$ ipython --no-banner

In [1]: import numpy as np

In [2]: import numpy.linalg as la

In [3]: np.set_printoptions(precision=4, suppress=True, linewidth=120, sign=" ")

In [4]: W0 = np.load("x.npy")

In [5]: print(W0)
[[ 4  4]
 [ 0  5]]

In [6]: print(W0.sum(axis=1))
[ 8  5]

In [7]: Y = W0[0, 0] * W0[1:] - np.outer(W0[1:, 0], W0[0])

In [8]: print(Y)
[[  0  20]]

In [9]: print(np.flatnonzero(~Y.round(6).any(axis=1)))
[]

In [10]: print(W0[:, 0] / W0[0, 0])
[ 1.  0.]

In [11]: A = np.load("mat.npy")

In [12]: print(A)
[[ 0.18  0.72 -1.08]
 [-0.09 -0.36  0.54]
 [ 0.16  0.64 -0.96]]

In [13]: print(la.cond(A) > 100)
True

In [14]: print(round(la.norm(A, 2) / la.norm(A), 4))
1.0

In [15]: print([round(float(x), 4) for x in la.svd(A, compute_uv=False)[:3]])
[1.8717, 0.0, 0.0]

In [16]: print(la.matrix_rank(A, rtol=0.1))
1

In [17]: vec = np.array([0, 1, 1])

In [18]: h = np.maximum(A @ vec, 0)

In [19]: print(h)
[ 0.    0.18  0.  ]

In [20]: print(np.maximum(A @ (3 * vec), 0))
[ 0.    0.54  0.  ]

In [21]: print(np.tanh(A @ vec))
[-0.3452  0.1781 -0.3095]

In [22]: print(A * (h > 1e-9)[:, None])
[[ 0.    0.   -0.  ]
 [-0.09 -0.36  0.54]
 [ 0.    0.   -0.  ]]

In [23]: print(np.maximum(A @ vec, 0) - np.maximum(-A @ vec, 0))
[-0.36  0.18 -0.32]

In [24]: Uu, sv, Vt = la.svd(A)

In [25]: evecs = Vt[:(sv > 1e-8).sum()]

In [26]: rng = np.random.default_rng(369)

In [27]: vec = A[0] + 2 * A[2] + rng.integers(2) * np.eye(3)[1]

In [28]: print(vec)
[ 0.5  3.  -3. ]

In [29]: print(round(float(la.norm(vec - evecs.T @ evecs @ vec)), 4))
0.8355

In [30]: print(evecs.T @ evecs)
[[ 0.0189  0.0755 -0.1132]
 [ 0.0755  0.3019 -0.4528]
 [-0.1132 -0.4528  0.6792]]

In [31]: print(np.diag(evecs.T @ evecs))
[ 0.0189  0.3019  0.6792]

In [32]: z = rng.permutation(3)

In [33]: print(z)
[ 1  2  0]

In [34]: Y = A[z][:, z]

In [35]: print(round(float(np.trace(Y)), 4))
-1.14

In [36]: print(np.round(np.sort(np.abs(la.eigvals(Y))), 4) + 0)
[ 0.    0.    1.14]

In [37]: hat = np.triu(np.array([[4, 5, 3], [4, 0, 2], [-1, -3, -4]]), 1) + np.eye(3)

In [38]: Y = hat @ A @ la.inv(hat)

In [39]: print(round(np.trace(Y), 4), np.trace(A))
-1.14 -1.14

In [40]: print(hat @ A - A @ hat)
[[ 0.03 -0.78 -2.16]
 [ 0.32  1.73 -0.93]
 [ 0.   -0.8  -1.76]]

In [41]: mat = np.array([[0, 0, 0, 0], [10, 14, 8, 16]])

In [42]: G = mat.T @ mat

In [43]: print(np.round(la.eigvalsh(G)[::-1], 4) + 0)
[ 616.    0.    0.    0.]

In [44]: print(np.diag(G))
[ 100  196   64  256]

In [45]: print(la.matrix_rank(G))
1

In [46]: print(la.svd(mat, compute_uv=False) ** 2)
[ 616.    0.]

In [47]: E = np.load("case16.npy")

In [48]: print(E)
[[ 0.9497  2.1331 -1.7451 -0.7089]
 [-1.3566  2.0806  1.6186  0.459 ]
 [ 1.628   0.3125  0.2575  2.4871]
 [ 1.8993  0.1517  1.8079 -1.4495]]

In [49]: theta = np.radians(180)

In [50]: r_ = np.eye(4)

In [51]: r_[3, 3] = r_[0, 0] = np.cos(theta)

In [52]: r_[3, 0], r_[0, 3] = -np.sin(theta), np.sin(theta)

In [53]: print(r_.round(4) + 0)
[[-1.  0.  0.  0.]
 [ 0.  1.  0.  0.]
 [ 0.  0.  1.  0.]
 [ 0.  0.  0. -1.]]

In [54]: Y = E @ r_.T

In [55]: print(np.allclose(E @ E.T, Y @ Y.T))
True

In [56]: q, r_ = la.qr(E)

In [57]: print(np.allclose(r_.T @ r_, E.T @ E))
True

In [58]: print(round(float(abs(r_[0, 0])), 4), np.round(la.norm(E[:, 0]), 4))
3.0 3.0

In [59]: print(np.abs(np.diag(r_)))
[ 3.  3.  3.  3.]

In [60]: print(np.round(q.T @ q, 4) + 0)
[[ 1.  0.  0.  0.]
 [ 0.  1.  0.  0.]
 [ 0.  0.  1.  0.]
 [ 0.  0.  0.  1.]]

In [61]: print(q.shape, r_.shape)
(4, 4) (4, 4)

In [62]: vec = np.array([3, 1, 1, 3])

In [63]: print(E @ np.eye(4)[1])
[ 2.1331  2.0806  0.3125  0.1517]

In [64]: print(E * vec)
[[ 2.849   2.1331 -1.7451 -2.1268]
 [-4.0699  2.0806  1.6186  1.377 ]
 [ 4.8839  0.3125  0.2575  7.4613]
 [ 5.6979  0.1517  1.8079 -4.3484]]

In [65]: z = rng.permutation(4)

In [66]: print(z)
[ 0  1  2  3]

In [67]: Y = E[z][:, z]

In [68]: print(np.allclose(Y, E))
True

In [69]: print(np.round(la.det(Y), 4), round(float(la.det(E[z])), 4))
-81.0 -81.0

In [70]: print(np.sort(np.abs(la.eigvals(Y))))
[ 3.  3.  3.  3.]

In [71]: print(np.round(np.trace(Y), 4))
1.8383

In [72]: print(np.round(E.T @ E, 4) + 0)
[[ 9.  0.  0.  0.]
 [ 0.  9.  0.  0.]
 [ 0.  0.  9.  0.]
 [ 0.  0.  0.  9.]]

In [73]: print(la.svd(E, compute_uv=False))
[ 3.  3.  3.  3.]

In [74]: print(np.round(E @ E.T, 4) + 0)
[[ 9.  0.  0.  0.]
 [ 0.  9.  0.  0.]
 [ 0.  0.  9.  0.]
 [ 0.  0.  0.  9.]]

In [75]: K = np.array([[11, 6, 5],
    ...:     [5, 3, 2],
    ...:     [5, 11, 6],
    ...:     [3, 10, 5],
    ...:     [7, 20, 11],
    ...:     [0, 12, 5],
    ...:     [1, 5, 2],
    ...:     [7, 20, 11],
    ...:     [9, 13, 8],
    ...:     [7, 20, 11],
    ...:     [11, 0, 1],
    ...:     [5, 0, 0],
    ...:     [3, 18, 9],
    ...:     [5, 15, 8],
    ...:     [5, 3, 2],
    ...:     [0, 12, 5]])

In [76]: print(np.sort(np.abs(la.eigvals(E))))
[ 3.  3.  3.  3.]
